>>> import numpy as np
>>> from numpy import linalg as LA
>>> np.set_printoptions(precision=2, suppress=True, linewidth=160)
>>> q, _ = LA.qr(np.array([[0.2, 1.8, 0.1],
...     [0.6, 0.1, -1.1],
...     [-0.8, -0.1, 0.7],
...     [-1.3, -1.3, 1.2],
...     [-1.2, 1.6, -0.5],
...     [-0.1, -0.6, -0.1],
...     [0.6, 0.2, 3.1],
...     [2.0, -0.7, 0.4],
...     [-0.9, -1.6, 0.2],
...     [1.5, 0.0, 0.7]]))
>>> mat = q @ q.T
>>> mat.round(2) + 0
array([[ 0.31, -0.02,  0.  , -0.19,  0.25, -0.11,  0.15, -0.09, -0.27,  0.03],
       [-0.02,  0.13, -0.11, -0.17, -0.05,  0.01, -0.24,  0.1 , -0.05,  0.03],
       [ 0.  , -0.11,  0.1 ,  0.16,  0.07,  0.  ,  0.14, -0.13,  0.07, -0.07],
       [-0.19, -0.17,  0.16,  0.38, -0.05,  0.06,  0.17, -0.14,  0.28, -0.12],
       [ 0.25, -0.05,  0.07, -0.05,  0.37, -0.08, -0.04, -0.33, -0.14, -0.16],
       [-0.11,  0.01,  0.  ,  0.06, -0.08,  0.04, -0.07,  0.03,  0.09, -0.02],
       [ 0.15, -0.24,  0.14,  0.17, -0.04, -0.07,  0.75,  0.09, -0.08,  0.2 ],
       [-0.09,  0.1 , -0.13, -0.14, -0.33,  0.03,  0.09,  0.4 , -0.04,  0.26],
       [-0.27, -0.05,  0.07,  0.28, -0.14,  0.09, -0.08, -0.04,  0.29, -0.11],
       [ 0.03,  0.03, -0.07, -0.12, -0.16, -0.02,  0.2 ,  0.26, -0.11,  0.21]])
>>> r = LA.matrix_rank(mat)
>>> r
np.int64(3)
>>> N = LA.svd(mat)[2][r:].T
>>> print([int(LA.matrix_rank(np.delete(mat, i, axis=0))) for i in range(10)])
[3, 3, 3, 3, 3, 3, 3, 3, 3, 3]
>>> M = np.array([[-0.7, -0.2, 0.0, -1.3, -0.9, 0.9, 1.6],
...     [-0.5, 0.9, -1.3, -1.5, -0.3, -0.5, 0.8],
...     [0.0, -0.1, 0.5, 1.8, 0.9, -0.2, 1.6],
...     [-0.8, 0.0, 0.7, -1.4, -0.4, 0.0, -0.7]])
>>> rng = np.random.default_rng(5209)
>>> M[2] = M[3] + 0.3 * rng.normal(size=7)
>>> M
array([[-0.7 , -0.2 ,  0.  , -1.3 , -0.9 ,  0.9 ,  1.6 ],
       [-0.5 ,  0.9 , -1.3 , -1.5 , -0.3 , -0.5 ,  0.8 ],
       [-0.74,  0.01,  0.68, -1.6 , -0.56, -0.41, -0.63],
       [-0.8 ,  0.  ,  0.7 , -1.4 , -0.4 ,  0.  , -0.7 ]])
>>> U, sig = LA.svd(M)
Traceback (most recent call last):
  File "<python-input-14>", line 1, in <module>
    U, sig = LA.svd(M)
    ^^^^^^
ValueError: too many values to unpack (expected 2)
>>> U, sig, vt = LA.svd(M, full_matrices=False)
>>> (sig > 1e-8).sum()
np.int64(4)
>>> U.shape, sig.shape, vt.shape
((4, 4), (4,), (4, 7))
>>> sig / sig[0]
array([1.  , 0.68, 0.5 , 0.08])
>>> np.cumsum(sig ** 2) / np.sum(sig ** 2)
array([0.58, 0.85, 1.  , 1.  ])
>>> np.abs(vt[0])
array([0.39, 0.11, 0.02, 0.83, 0.32, 0.02, 0.22])
>>> np.round(np.sqrt((sig ** 2).sum()), 2), round(float(LA.norm(M)), 2)
(np.float64(4.53), 4.53)
>>> vec = np.array([0, 0, 1, 2, 2, 2, 2])
>>> M @ np.eye(7)[1]
array([-0.2 ,  0.9 ,  0.01,  0.  ])
>>> (M * vec).sum(axis=1)
array([ 0.6 , -4.3 , -5.72, -4.3 ])
>>> M @ vec
array([ 0.6 , -4.3 , -5.72, -4.3 ])
>>> np.einsum("ij,j->i", M, vec)
array([ 0.6 , -4.3 , -5.72, -4.3 ])
>>> print(M * vec)
[[-0.   -0.    0.   -2.6  -1.8   1.8   3.2 ]
 [-0.    0.   -1.3  -3.   -0.6  -1.    1.6 ]
 [-0.    0.    0.68 -3.19 -1.12 -0.83 -1.26]
 [-0.    0.    0.7  -2.8  -0.8   0.   -1.4 ]]
>>> F = np.loadtxt("data.csv", delimiter=",")
>>> F
array([[0.5 , 0.  , 0.  , 0.  , 0.  , 0.  , 0.  , 0.  , 0.  , 0.5 , 0.  , 0.  ],
       [0.  , 0.25, 0.  , 0.25, 0.  , 0.  , 0.  , 0.  , 0.25, 0.  , 0.25, 0.  ],
       [0.17, 0.  , 0.33, 0.17, 0.  , 0.  , 0.  , 0.17, 0.  , 0.17, 0.  , 0.  ],
       [0.  , 0.  , 0.  , 0.33, 0.  , 0.  , 0.33, 0.  , 0.  , 0.  , 0.  , 0.33],
       [0.2 , 0.  , 0.  , 0.  , 0.2 , 0.  , 0.  , 0.  , 0.2 , 0.2 , 0.  , 0.2 ],
       [0.  , 0.  , 0.  , 0.  , 0.  , 0.33, 0.  , 0.  , 0.  , 0.33, 0.33, 0.  ],
       [0.  , 0.2 , 0.  , 0.  , 0.2 , 0.  , 0.2 , 0.2 , 0.2 , 0.  , 0.  , 0.  ],
       [0.  , 0.  , 0.  , 0.  , 0.  , 0.25, 0.25, 0.25, 0.25, 0.  , 0.  , 0.  ],
       [0.  , 0.  , 0.25, 0.  , 0.25, 0.25, 0.  , 0.  , 0.25, 0.  , 0.  , 0.  ],
       [0.  , 0.  , 0.17, 0.  , 0.  , 0.  , 0.17, 0.17, 0.  , 0.33, 0.17, 0.  ],
       [0.  , 0.  , 0.  , 0.  , 0.  , 0.  , 0.  , 0.  , 0.  , 0.  , 1.  , 0.  ],
       [0.17, 0.  , 0.17, 0.  , 0.  , 0.17, 0.  , 0.17, 0.  , 0.  , 0.17, 0.17]])
>>> np.round(LA.matrix_power(F, 100), 2) + 0
array([[0., 0., 0., 0., 0., 0., 0., 0., 0., 0., 1., 0.],
       [0., 0., 0., 0., 0., 0., 0., 0., 0., 0., 1., 0.],
       [0., 0., 0., 0., 0., 0., 0., 0., 0., 0., 1., 0.],
       [0., 0., 0., 0., 0., 0., 0., 0., 0., 0., 1., 0.],
       [0., 0., 0., 0., 0., 0., 0., 0., 0., 0., 1., 0.],
       [0., 0., 0., 0., 0., 0., 0., 0., 0., 0., 1., 0.],
       [0., 0., 0., 0., 0., 0., 0., 0., 0., 0., 1., 0.],
       [0., 0., 0., 0., 0., 0., 0., 0., 0., 0., 1., 0.],
       [0., 0., 0., 0., 0., 0., 0., 0., 0., 0., 1., 0.],
       [0., 0., 0., 0., 0., 0., 0., 0., 0., 0., 1., 0.],
       [0., 0., 0., 0., 0., 0., 0., 0., 0., 0., 1., 0.],
       [0., 0., 0., 0., 0., 0., 0., 0., 0., 0., 1., 0.]])
>>> np.sort(np.abs(LA.eigvals(F)))[::-1]
array([1.  , 0.92, 0.5 , 0.5 , 0.4 , 0.34, 0.34, 0.31, 0.24, 0.24, 0.15, 0.15])
>>> F @ np.ones(12)
array([1., 1., 1., 1., 1., 1., 1., 1., 1., 1., 1., 1.])
>>> p = np.eye(12)[7]
>>> for _ in range(7):
...     p = p @ F
...     print(p.round(2))
... 
[0.   0.   0.   0.   0.   0.25 0.25 0.25 0.25 0.   0.   0.  ]
[0.   0.05 0.06 0.   0.11 0.21 0.11 0.11 0.18 0.08 0.08 0.  ]
[0.03 0.04 0.08 0.02 0.09 0.14 0.06 0.07 0.13 0.13 0.18 0.02]
[0.05 0.02 0.08 0.03 0.06 0.1  0.06 0.07 0.09 0.14 0.26 0.03]
[0.06 0.02 0.08 0.03 0.05 0.08 0.06 0.07 0.07 0.13 0.33 0.03]
[0.06 0.02 0.07 0.03 0.04 0.07 0.06 0.07 0.06 0.12 0.38 0.02]
[0.05 0.02 0.06 0.03 0.04 0.06 0.06 0.07 0.06 0.11 0.44 0.02]
>>> def softmax(z):
...     e = np.exp(z - z.max(axis=-1, keepdims=True))
...     return e / e.sum(axis=-1, keepdims=True)
... 
>>> softmax(10 * F[8])
array([0.02, 0.02, 0.21, 0.02, 0.21, 0.21, 0.02, 0.02, 0.21, 0.02, 0.02, 0.02])
>>> softmax(F[8])
array([0.08, 0.08, 0.1 , 0.08, 0.1 , 0.1 , 0.08, 0.08, 0.1 , 0.08, 0.08, 0.08])
>>> softmax(F[8] + 2)
array([0.08, 0.08, 0.1 , 0.08, 0.1 , 0.1 , 0.08, 0.08, 0.1 , 0.08, 0.08, 0.08])
>>> scores = F @ F.T / np.sqrt(12)
>>> print(softmax(scores))
[[0.09 0.08 0.08 0.08 0.09 0.08 0.08 0.08 0.08 0.08 0.08 0.08]
 [0.08 0.09 0.08 0.08 0.08 0.08 0.08 0.08 0.08 0.08 0.09 0.08]
 [0.09 0.08 0.09 0.08 0.08 0.08 0.08 0.08 0.08 0.08 0.08 0.08]
 [0.08 0.08 0.08 0.09 0.08 0.08 0.08 0.08 0.08 0.08 0.08 0.08]
 [0.09 0.08 0.08 0.08 0.09 0.08 0.08 0.08 0.08 0.08 0.08 0.08]
 [0.08 0.08 0.08 0.08 0.08 0.09 0.08 0.08 0.08 0.08 0.09 0.08]
 [0.08 0.08 0.08 0.08 0.08 0.08 0.09 0.09 0.08 0.08 0.08 0.08]
 [0.08 0.08 0.08 0.08 0.08 0.08 0.08 0.09 0.08 0.08 0.08 0.08]
 [0.08 0.08 0.08 0.08 0.08 0.08 0.08 0.08 0.09 0.08 0.08 0.08]
 [0.08 0.08 0.08 0.08 0.08 0.08 0.08 0.08 0.08 0.09 0.08 0.08]
 [0.08 0.09 0.08 0.08 0.08 0.09 0.08 0.08 0.08 0.08 0.11 0.08]
 [0.08 0.08 0.08 0.08 0.08 0.08 0.08 0.08 0.08 0.08 0.09 0.09]]
>>> blk = np.stack([F, -2 * F, F[::-1]])
>>> print((blk @ F.T).shape)
(3, 12, 12)
>>> q, r_ = LA.qr(F)
>>> print(np.trace(q @ q.T))
12.0
>>> round(float(abs(r_[0, 0])), 2), np.round(LA.norm(F[:, 0]), 2)
(0.59, np.float64(0.59))
>>> q.shape, r_.shape
((12, 12), (12, 12))
>>> np.round(q @ r_, 2) + 0
array([[0.5 , 0.  , 0.  , 0.  , 0.  , 0.  , 0.  , 0.  , 0.  , 0.5 , 0.  , 0.  ],
       [0.  , 0.25, 0.  , 0.25, 0.  , 0.  , 0.  , 0.  , 0.25, 0.  , 0.25, 0.  ],
       [0.17, 0.  , 0.33, 0.17, 0.  , 0.  , 0.  , 0.17, 0.  , 0.17, 0.  , 0.  ],
       [0.  , 0.  , 0.  , 0.33, 0.  , 0.  , 0.33, 0.  , 0.  , 0.  , 0.  , 0.33],
       [0.2 , 0.  , 0.  , 0.  , 0.2 , 0.  , 0.  , 0.  , 0.2 , 0.2 , 0.  , 0.2 ],
       [0.  , 0.  , 0.  , 0.  , 0.  , 0.33, 0.  , 0.  , 0.  , 0.33, 0.33, 0.  ],
       [0.  , 0.2 , 0.  , 0.  , 0.2 , 0.  , 0.2 , 0.2 , 0.2 , 0.  , 0.  , 0.  ],
       [0.  , 0.  , 0.  , 0.  , 0.  , 0.25, 0.25, 0.25, 0.25, 0.  , 0.  , 0.  ],
       [0.  , 0.  , 0.25, 0.  , 0.25, 0.25, 0.  , 0.  , 0.25, 0.  , 0.  , 0.  ],
       [0.  , 0.  , 0.17, 0.  , 0.  , 0.  , 0.17, 0.17, 0.  , 0.33, 0.17, 0.  ],
       [0.  , 0.  , 0.  , 0.  , 0.  , 0.  , 0.  , 0.  , 0.  , 0.  , 1.  , 0.  ],
       [0.17, 0.  , 0.17, 0.  , 0.  , 0.17, 0.  , 0.17, 0.  , 0.  , 0.17, 0.17]])
